$ python -q
>>> import numpy as np
>>> np.set_printoptions(precision=2, suppress=True, linewidth=120)
>>> F = np.load("block19.npy")
>>> F
array([[-2, -3,  2, -2, -3,  2,  2,  2],
       [ 2, -2, -3,  2, -2, -3,  2,  2],
       [ 2,  2, -2, -3,  2, -2, -3,  2],
       [ 2,  2,  2, -2, -3,  2, -2, -3],
       [-3,  2,  2,  2, -2, -3,  2, -2],
       [-2, -3,  2,  2,  2, -2, -3,  2],
       [ 2, -2, -3,  2,  2,  2, -2, -3],
       [-3,  2, -2, -3,  2,  2,  2, -2]])
>>> theta = np.radians(72)
>>> r_ = np.eye(8)
>>> r_[4, 4] = r_[1, 1] = np.cos(theta)
>>> r_[4, 1], r_[1, 4] = -np.sin(theta), np.sin(theta)
>>> r_
array([[ 1.  ,  0.  ,  0.  ,  0.  ,  0.  ,  0.  ,  0.  ,  0.  ],
       [ 0.  ,  0.31,  0.  ,  0.  ,  0.95,  0.  ,  0.  ,  0.  ],
       [ 0.  ,  0.  ,  1.  ,  0.  ,  0.  ,  0.  ,  0.  ,  0.  ],
       [ 0.  ,  0.  ,  0.  ,  1.  ,  0.  ,  0.  ,  0.  ,  0.  ],
       [ 0.  , -0.95,  0.  ,  0.  ,  0.31,  0.  ,  0.  ,  0.  ],
       [ 0.  ,  0.  ,  0.  ,  0.  ,  0.  ,  1.  ,  0.  ,  0.  ],
       [ 0.  ,  0.  ,  0.  ,  0.  ,  0.  ,  0.  ,  1.  ,  0.  ],
       [ 0.  ,  0.  ,  0.  ,  0.  ,  0.  ,  0.  ,  0.  ,  1.  ]])
>>> Y = F @ r_.T
>>> np.abs(Y - F).max(axis=0)
array([0.  , 4.24, 0.  , 0.  , 4.93, 0.  , 0.  , 0.  ])
>>> np.round(np.linalg.det(r_), 2), round(np.trace(r_), 2)
(np.float64(1.0), np.float64(6.62))
>>> np.allclose(F @ F.T, Y @ Y.T)
True
>>> Y
array([[-2.  , -3.78,  2.  , -2.  ,  1.93,  2.  ,  2.  ,  2.  ],
       [ 2.  , -2.52, -3.  ,  2.  ,  1.28, -3.  ,  2.  ,  2.  ],
       [ 2.  ,  2.52, -2.  , -3.  , -1.28, -2.  , -3.  ,  2.  ],
       [ 2.  , -2.24,  2.  , -2.  , -2.83,  2.  , -2.  , -3.  ],
       [-3.  , -1.28,  2.  ,  2.  , -2.52, -3.  ,  2.  , -2.  ],
       [-2.  ,  0.98,  2.  ,  2.  ,  3.47, -2.  , -3.  ,  2.  ],
       [ 2.  ,  1.28, -3.  ,  2.  ,  2.52,  2.  , -2.  , -3.  ],
       [-3.  ,  2.52, -2.  , -3.  , -1.28,  2.  ,  2.  , -2.  ]])
>>> J = np.loadtxt("out8.csv", delimiter=",")
>>> J
array([[0., 2., 1., 1., 1., 0., 0., 0.],
       [0., 0., 2., 1., 1., 1., 0., 0.],
       [0., 0., 0., 2., 1., 1., 1., 0.],
       [0., 0., 0., 0., 2., 1., 1., 1.],
       [1., 0., 0., 0., 0., 2., 1., 1.],
       [1., 1., 0., 0., 0., 0., 2., 1.],
       [1., 1., 1., 0., 0., 0., 0., 2.],
       [2., 1., 1., 1., 0., 0., 0., 0.]])
>>> x0 = np.array([1, 2, -2, 1, 0, -1, 1, -2])
>>> J @ (2 * x0)
array([ 6., -8.,  4., -4., -4.,  6., -6.,  6.])
>>> J @ np.ones(8)
array([5., 5., 5., 5., 5., 5., 5., 5.])
>>> np.linalg.norm(J @ x0) <= np.linalg.norm(J, 2) * np.linalg.norm(x0) + 1e-9
np.True_
>>> (J @ x0).argmax()
np.int64(0)
>>> J * x0
array([[ 0.,  4., -2.,  1.,  0., -0.,  0., -0.],
       [ 0.,  0., -4.,  1.,  0., -1.,  0., -0.],
       [ 0.,  0., -0.,  2.,  0., -1.,  1., -0.],
       [ 0.,  0., -0.,  0.,  0., -1.,  1., -2.],
       [ 1.,  0., -0.,  0.,  0., -2.,  1., -2.],
       [ 1.,  2., -0.,  0.,  0., -0.,  2., -2.],
       [ 1.,  2., -2.,  0.,  0., -0.,  0., -4.],
       [ 2.,  2., -2.,  1.,  0., -0.,  0., -0.]])
>>> np.einsum("ij,j->i", J, x0)
array([ 3., -4.,  2., -2., -2.,  3., -3.,  3.])
>>> J @ x0
array([ 3., -4.,  2., -2., -2.,  3., -3.,  3.])
>>> (J * x0).sum(axis=1)
array([ 3., -4.,  2., -2., -2.,  3., -3.,  3.])
